In [1]: import numpy as np

In [2]: import numpy.linalg as la

In [3]: np.set_printoptions(precision=2, suppress=True, linewidth=200, sign=" ")

In [4]: J = np.loadtxt("a.csv", delimiter=",")

In [5]: print(J)
[[ 0.  0.  0.  0.]
 [ 0.  1.  0.  0.]
 [ 0.  0.  2.  0.]
 [ 0.  0.  0.  3.]]

In [6]: # splits into 4 blocks

In [7]: print((J != 0).astype(int))
[[ 0  0  0  0]
 [ 0  1  0  0]
 [ 0  0  1  0]
 [ 0  0  0  1]]

In [8]: print(J @ J)
[[ 0.  0.  0.  0.]
 [ 0.  1.  0.  0.]
 [ 0.  0.  4.  0.]
 [ 0.  0.  0.  9.]]

In [9]: print(np.argsort(-la.norm(J, axis=0).round(6), kind="stable")[:3])
[ 3  2  1]

In [10]: print(round(la.norm(J, 2) / la.norm(J), 2))
0.8

In [11]: print(la.matrix_rank(J, rtol=0.1))
3

In [12]: print([round(float(x), 2) for x in la.svd(J, compute_uv=False)[:3]])
[3.0, 2.0, 1.0]

In [13]: K = np.array([[-2, 10, -10, 1, -5, 5],
    ...:     [-4, 0, 4, 2, 0, -2],
    ...:     [-10, 6, 8, 5, -3, -4],
    ...:     [-2, 10, -10, 0, 0, 0],
    ...:     [-4, 0, 4, 0, 0, 0],
    ...:     [-10, 6, 8, 0, 0, 0]])

In [14]: print(np.unravel_index(np.abs(K).argmax(), K.shape))
(np.int64(0), np.int64(1))

In [15]: print(np.count_nonzero(K))
24

In [16]: print(K.mean(axis=0))
[-5.33  5.33  0.67  1.33 -1.33 -0.17]

In [17]: print(round(float(la.norm(K)), 2))
31.32

In [18]: print(la.svd(K, compute_uv=False))
[ 22.23  20.82   5.21   4.88   1.4    0.33]

In [19]: print(K.shape)
(6, 6)

In [20]: A2 = np.array([[1, 1], [1, -1]])

In [21]: rng = np.random.default_rng(14326)

In [22]: F = np.kron(A2, np.kron(A2, A2))[rng.permutation(8)][:2]

In [23]: print(F)
[[ 1  1  1  1 -1 -1 -1 -1]
 [ 1  1  1  1  1  1  1  1]]

In [24]: print(np.count_nonzero(F))
16

In [25]: print(la.svd(F, compute_uv=False))
[ 2.83  2.83]

In [26]: print(la.matrix_rank(F))
2

In [27]: print(F.mean(axis=0))
[ 1.  1.  1.  1.  0.  0.  0.  0.]

In [28]: print(np.unravel_index(np.abs(F).argmax(), F.shape))
(np.int64(0), np.int64(0))

In [29]: print(np.diff(F, axis=0))
[[ 0  0  0  0  2  2  2  2]]

In [30]: print(F.sum(axis=0))
[ 2  2  2  2  0  0  0  0]

In [31]: A2 = np.array([[-1, 1], [0, 2], [0, -1], [-3, 1], [0, 3], [-2, -1], [3, 1], [0, 0]])

In [32]: print(A2.T @ F.T)
[[-5 -3]
 [ 0  6]]

In [33]: print(la.matrix_rank(np.vstack([F, A2.T])))
4

In [34]: print(np.vstack([F, A2.T]).shape)
(4, 8)

In [35]: print(la.matrix_rank(F @ A2))
2

In [36]: print(np.einsum("ik,kj->ji", F, A2))
[[-5 -3]
 [ 0  6]]

In [37]: print(np.einsum("ij->j", F))
[ 2  2  2  2  0  0  0  0]

In [38]: G = F.T @ F

In [39]: print(np.trace(G), (F ** 2).sum())
16 16

In [40]: A2 = np.array([[2, 1, -2, 0], [0, 2, -1, 1], [0, -2, 1, 1], [-1, 0, 1, 1]])

In [41]: W0 = np.triu(A2)

In [42]: print(W0)
[[ 2  1 -2  0]
 [ 0  2 -1  1]
 [ 0  0  1  1]
 [ 0  0  0  1]]

In [43]: print((W0 - W0.T) / 2)
[[ 0.   0.5 -1.   0. ]
 [-0.5  0.  -0.5  0.5]
 [ 1.   0.5  0.   0.5]
 [ 0.  -0.5 -0.5  0. ]]

In [44]: print(np.allclose(W0, W0.T))
False

In [45]: print(np.trace(W0))
6

In [46]: print(la.matrix_power(W0, 4))
[[ 16  32 -47 -11]
 [  0  16 -15   4]
 [  0   0   1   4]
 [  0   0   0   1]]

In [47]: print(np.sort(np.abs(la.eigvals(W0))))
[ 1.  1.  2.  2.]

In [48]: print(np.round(la.det(W0), 2))
4.0

In [49]: A = np.load("x.npy")

In [50]: print(A)
[[ 3.71 -6.87 -0.34  6.24]
 [ 3.61 -6.88  2.4  -5.82]
 [ 3.48 -1.48  3.77  8.45]
 [-0.34 -2.65 -1.28 -9.55]
 [-7.04 -5.19 -4.78  0.85]
 [-8.31  2.84  0.95 -4.7 ]
 [ 4.67 -1.64 -1.28 -8.59]
 [ 7.47  2.87 -3.77 -4.67]
 [-7.68  3.15  5.4  -1.41]
 [-0.22  2.57  9.66 -0.22]
 [ 4.62  7.2  -0.29  5.16]
 [ 4.55 -4.84  6.24 -4.12]
 [ 5.21 -4.9  -3.04  6.29]
 [ 0.46 -2.69 -7.81  5.62]
 [-5.82  0.8  -2.44 -7.72]
 [-6.7   5.24 -5.06  1.43]
 [-2.71 -7.92 -4.45  3.18]
 [-5.96 -3.33  5.11  5.22]
 [ 5.89  2.81 -2.83 -7.03]
 [ 9.02 -2.29  3.25 -1.66]
 [-2.35 -1.26  9.32  2.45]
 [-4.27  5.96 -6.13  2.95]
 [-8.48 -4.12 -2.91 -1.61]
 [ 2.96  8.32  1.17  4.54]
 [-6.54 -0.26  4.92  5.74]
 [ 3.3   5.66  5.06 -5.61]]

In [51]: Xc = A - A.mean(axis=0)

In [52]: vecs = la.svd(Xc)[2][:1]

In [53]: A2 = Xc - Xc @ vecs.T @ vecs

In [54]: print(np.round(np.diag(vecs.T @ vecs), 2) + 0)
[ 0.63  0.    0.02  0.36]

In [55]: print(la.norm(A2, axis=1).round(6).argmax())
10

In [56]: print(A2.std(axis=0))
[ 3.09  4.55  4.63  4.09]

In [57]: dist = la.norm(A[:, None] - A[None], axis=-1)

In [58]: print(la.matrix_rank(dist ** 2))
6

In [59]: print(dist[:5, :5])
[[  0.    12.37   7.13  16.86  12.93]
 [ 12.37   0.    15.32   7.81  14.57]
 [  7.13  15.32   0.    19.12  15.98]
 [ 16.86   7.81  19.12   0.    13.11]
 [ 12.93  14.57  15.98  13.11   0.  ]]

In [60]: print(np.flatnonzero(dist[25] < dist.mean() / 2))
[ 25]

In [61]: print(np.unravel_index(dist.round(6).argmax(), dist.shape))
(np.int64(11), np.int64(21))

In [62]: print(dist.shape)
(26, 26)

In [63]: print(dist.mean(axis=1).argmax())
10

In [64]: print(dist[25].round(6).argsort(kind="stable")[:4])
[ 25   9  18   7]

In [65]: print(la.norm(A, axis=1))
[ 10.    10.    10.    10.    10.    10.01  10.    10.    10.    10.     9.99  10.    10.    10.    10.    10.    10.    10.    10.    10.    10.    10.    10.    10.    10.    10.  ]

In [66]: m1 = np.load("mat.npy")

In [67]: print(m1)
[[ 1.    0.2   0.04]
 [ 0.2   1.    0.2 ]
 [ 0.04  0.2   1.  ]]

In [68]: left, sig, Vt = la.svd(m1, full_matrices=False)

In [69]: print(np.abs(left[:, 0]).round(6).argmax())
1

In [70]: print((sig > 1e-8).sum())
3

In [71]: print(np.round(left.T @ m1 @ Vt.T, 2) + 0)
[[ 1.3   0.    0.  ]
 [ 0.    0.96  0.  ]
 [ 0.    0.    0.74]]

In [72]: print(np.abs(Vt[0]))
[ 0.52  0.68  0.52]

In [73]: print(round(np.sqrt((sig ** 2).sum()), 2), np.round(la.norm(m1), 2))
1.78 1.78

In [74]: X = np.loadtxt("data.csv", delimiter=",")

In [75]: print(X)
[[ 1.    0.    0.    0.  ]
 [ 0.   -0.71  0.71  0.  ]
 [ 0.   -0.71 -0.71  0.  ]
 [ 0.    0.    0.    1.  ]]

In [76]: # 3 groups of indices that never mix

In [77]: print(np.sort(la.eigvals(X).real))
[-0.71 -0.71  1.    1.  ]

In [78]: print((la.matrix_power((X != 0) + (X.T != 0) + np.eye(4), 4) > 0).astype(int))
[[ 1  0  0  0]
 [ 0  1  1  0]
 [ 0  1  1  0]
 [ 0  0  0  1]]

In [79]: print((X != 0).astype(int))
[[ 1  0  0  0]
 [ 0  1  1  0]
 [ 0  1  1  0]
 [ 0  0  0  1]]

In [80]: print(la.pinv(X))
[[ 1.    0.    0.    0.  ]
 [ 0.   -0.71 -0.71  0.  ]
 [ 0.    0.71 -0.71  0.  ]
 [ 0.    0.    0.    1.  ]]

In [81]: print(round(X[:, 2] @ X[:, 1], 2))
-0.0

In [82]: A2 = la.inv(X)

In [83]: print(la.inv(A2))
[[ 1.    0.    0.    0.  ]
 [ 0.   -0.71  0.71  0.  ]
 [-0.   -0.71 -0.71 -0.  ]
 [ 0.    0.    0.    1.  ]]

In [84]: print((np.abs(A2) > 1e-9).astype(int))
[[ 1  0  0  0]
 [ 0  1  1  0]
 [ 0  1  1  0]
 [ 0  0  0  1]]

In [85]: print(A2)
[[ 1.    0.    0.    0.  ]
 [-0.   -0.71 -0.71 -0.  ]
 [ 0.    0.71 -0.71  0.  ]
 [ 0.    0.    0.    1.  ]]

In [86]: print(np.round(X @ A2, 2) + 0)
[[ 1.  0.  0.  0.]
 [ 0.  1.  0.  0.]
 [ 0.  0.  1.  0.]
 [ 0.  0.  0.  1.]]
